% ipython --no-banner

In [1]: import numpy as np

In [2]: np.set_printoptions(precision=1, suppress=True, linewidth=120)

In [3]: tidy = lambda a: np.round(a, 1) + 0

In [4]: W0 = np.load("a.npy")

In [5]: print(W0)
[[  2   1   3   0   4   5   0   0   4   6]
 [  3  -3  -3  -5   1   0   0  -2   4  -6]
 [  1   0   3  -4   5  -3   0   3  -5   6]
 [  2   4  -4  -2   2  -2  -5   4   5  -8]
 [  4  -4  -5  -5   5  -4  -3  -5   4 -10]
 [ -3   5  -5   5   0  -4  -4   3  -2 -10]
 [ -1  -5   0   2  -2  -3   0   1   1   0]
 [  4   5  -5  -5   4   4   5  -4   3 -10]
 [ -1   0  -5  -4   4   4   1  -2   3 -10]
 [  4   5   5  -3   5   2   3  -1   4  10]]

In [6]: # null space of dimension 1

In [7]: left, sig, vt = np.linalg.svd(W0)

In [8]: print(tidy(sig))
[30.1 20.1 12.9 11.6  8.9  5.7  4.8  3.   1.9  0. ]

In [9]: A2 = left[:, :9] @ np.diag(sig[:9]) @ vt[:9]

In [10]: print(np.linalg.matrix_rank(A2))
9

In [11]: print(tidy(A2))
[[  2.   1.   3.   0.   4.   5.   0.   0.   4.   6.]
 [  3.  -3.  -3.  -5.   1.   0.   0.  -2.   4.  -6.]
 [  1.   0.   3.  -4.   5.  -3.   0.   3.  -5.   6.]
 [  2.   4.  -4.  -2.   2.  -2.  -5.   4.   5.  -8.]
 [  4.  -4.  -5.  -5.   5.  -4.  -3.  -5.   4. -10.]
 [ -3.   5.  -5.   5.   0.  -4.  -4.   3.  -2. -10.]
 [ -1.  -5.   0.   2.  -2.  -3.   0.   1.   1.   0.]
 [  4.   5.  -5.  -5.   4.   4.   5.  -4.   3. -10.]
 [ -1.   0.  -5.  -4.   4.   4.   1.  -2.   3. -10.]
 [  4.   5.   5.  -3.   5.   2.   3.  -1.   4.  10.]]

In [12]: print(np.linalg.matrix_rank(W0, rtol=0.05))
9

In [13]: print(tidy(np.linalg.norm(W0 - A2, 2)), tidy(sig[9]))
0.0 0.0

In [14]: A2 = W0 / np.sqrt((W0 ** 2).mean(axis=1, keepdims=True))

In [15]: print(tidy(np.linalg.norm(A2, axis=1)))
[3.2 3.2 3.2 3.2 3.2 3.2 3.2 3.2 3.2 3.2]

In [16]: print(np.linalg.matrix_rank(A2) == np.linalg.matrix_rank(W0))
True

In [17]: m1 = np.load("sample9.npy")

In [18]: print(tidy(m1))
[[  0.1  -1.3  -5.2   9.1  -6.8   8.2  -7.2  -0.1  11.3   3.4]
 [  9.2   0.8  -7.   21.4 -17.4   3.   -1.   -2.2  17.9  12.3]
 [ -4.2  -2.3  -9.2   2.3   4.6   7.5  -9.1  -0.7   5.1  -5. ]
 [  6.8  17.  -18.2  -1.    4.8  -9.7   2.2 -13.3  10.5 -12.5]
 [ -0.3  15.1 -16.5   1.7  -1.5  -5.   -0.6 -12.1  17.9  -4.6]
 [  3.  -11.    0.6  11.8  -5.8  14.3 -10.4   6.8   2.9   3.8]
 [  7.2   8.   -3.4   7.6 -12.7   3.1  -2.8  -4.1  15.    2.4]
 [ -2.6   8.1 -11.4  -2.7   3.7   1.5  -5.6  -6.6   9.5  -8.6]
 [ -0.2  -5.3   9.3   2.3 -10.9  18.8 -13.5   7.2   6.2   2.2]
 [  9.6   8.7  -7.1   0.8  -0.4  -0.7  -2.1  -5.2   5.1  -9.2]
 [-19.6  -0.8   5.1  -8.6  -6.2  22.  -19.1   3.5  14.9   0.8]
 [  5.2   2.2  -2.2   4.   -5.2   6.6  -6.2  -0.5   6.9  -2.6]
 [ -1.7   8.1  -5.2   2.   -8.1   5.3  -6.1  -4.7  16.2   0.2]
 [  4.1   5.  -13.5   7.    0.4  -1.1  -2.2  -6.    9.4  -3.8]
 [ 13.6  11.9 -12.6   8.3  -4.4  -6.8   2.9  -9.   10.7  -4.6]
 [ -9.1  -1.3  -6.    0.    0.8  11.1 -11.6  -0.1   9.4  -2.3]
 [  5.4  -2.1  -4.7  12.3  -8.    6.8  -5.4   0.5   9.3   3.8]
 [  7.1  -0.1  -2.2  12.4 -11.9   6.9  -4.8   0.3  11.2   5.1]
 [-10.2  -4.6  -8.5   0.3   5.8  11.2 -12.3   0.7   5.9  -4.3]
 [ 10.2  -0.6  -5.4   4.7   2.3   3.6  -4.6   0.   -1.2  -8.2]
 [ -2.7   3.5  -2.4  -1.3  -3.4   9.   -9.2  -1.2   9.6  -3.6]
 [-19.6  -4.8  -7.4   2.1  -1.5  15.7 -15.2   0.8  16.1   4.5]
 [  5.8   6.6 -12.8   3.    3.6  -1.9  -2.1  -6.3   5.9  -8.5]
 [ -2.9   6.  -16.2   5.2   1.6  -0.4  -3.8  -7.5  13.5  -2.7]
 [ 14.3   8.9  -6.4   8.3  -8.1  -2.    0.7  -5.4   9.4  -2.6]
 [  8.3   2.2  -9.5   6.8   0.8   0.8  -2.9  -3.    4.1  -5.6]
 [ -0.8  -7.    3.6   8.4 -10.5  16.2 -11.7   5.8   8.6   5.7]
 [  1.6   2.   -2.7   1.   -2.5   7.7  -7.8  -0.5   6.5  -4.3]
 [  7.7   2.3   2.6   1.2  -6.1   8.5  -7.1   1.3   4.   -4.7]
 [  0.2   2.3  -3.9  10.5 -13.2   7.7  -6.1  -1.6  17.3   7.4]
 [ -7.9  -2.1  -0.6   1.7  -5.8  14.4 -12.5   2.   11.6   1.8]
 [ -6.2  -2.3   4.6  -1.8  -6.5  17.  -14.    4.1   8.5  -0.4]
 [  0.9  -1.8   1.9   3.5  -7.1  12.4  -9.9   2.9   7.3   0.1]
 [  8.3   8.9  -9.3   2.8  -1.1  -1.6  -1.5  -6.2   7.7  -7.2]
 [  6.1   3.  -10.6   9.3  -2.7   0.8  -2.6  -4.    8.9  -1.5]
 [ -8.   -0.1 -11.1  11.2  -7.4   7.3  -7.5  -3.1  19.2   7.9]
 [  9.3   1.1  -5.   -3.3   9.1   3.4  -5.9  -0.4  -6.5 -16.1]
 [ -1.2   5.3 -14.5   1.8   5.    0.2  -4.5  -6.3   8.5  -7.1]
 [ -3.9   3.3  -1.6  -0.7  -5.3  10.2  -9.7  -0.9  11.4  -1.7]
 [-10.3   5.7  -9.1   1.3  -4.6   7.1  -8.7  -4.9  18.5   1.4]
 [  6.7  10.8  -7.    0.5  -3.3  -0.2  -2.4  -6.3   9.7  -6.8]
 [  9.7  -1.1 -11.2  -1.1  15.5   0.2  -4.5  -1.4  -9.8 -18.4]
 [ -2.    0.6  -4.8   4.2  -4.1   8.4  -8.3  -0.8  10.3  -0.2]
 [  3.2   9.3  -3.2  -0.7  -6.1   4.   -5.1  -4.4  11.5  -4.4]
 [ -4.8  -7.9  -0.9   9.7  -8.1  15.3 -11.8   4.6  10.4   6.7]
 [ -4.7  10.1 -17.2  -2.3   6.6  -2.   -4.1  -9.6  11.6  -9.3]
 [  2.4   4.9  -4.2  -3.3   1.7   5.3  -7.   -2.3   4.1  -9.6]]

In [19]: # null space of dimension 5

In [20]: cen = m1 - m1.mean(axis=0)

In [21]: left, sig, vt = np.linalg.svd(cen, full_matrices=False)

In [22]: print(np.abs(left[:, 0]).argmax())
3

In [23]: print(tidy(sig ** 2 / (sig ** 2).sum()))
[0.5 0.2 0.2 0.1 0.  0.  0.  0.  0.  0. ]

In [24]: print(tidy(vt[0] * np.sign(vt[0, np.abs(vt[0]).argmax()])))
[-0.3 -0.3  0.4  0.1 -0.3  0.5 -0.3  0.3  0.1  0.3]

In [25]: print(tidy((sig ** 2).sum() ** 2 / (sig ** 4).sum()))
2.8

In [26]: print((np.sign(left[:, 0]) == np.sign(left[0, 0])).astype(int))
[1 1 1 0 0 1 0 0 1 0 1 1 1 0 0 1 1 1 1 0 1 1 0 0 0 0 1 1 1 1 1 1 1 0 0 1 0 0 1 1 0 0 1 0 1 0 0]

In [27]: print(np.linalg.matrix_rank(cen))
4

In [28]: print(tidy(sig))
[92.4 64.2 55.5 34.8  0.   0.   0.   0.   0.   0. ]

In [29]: print(np.abs(vt[0]).argmax())
5
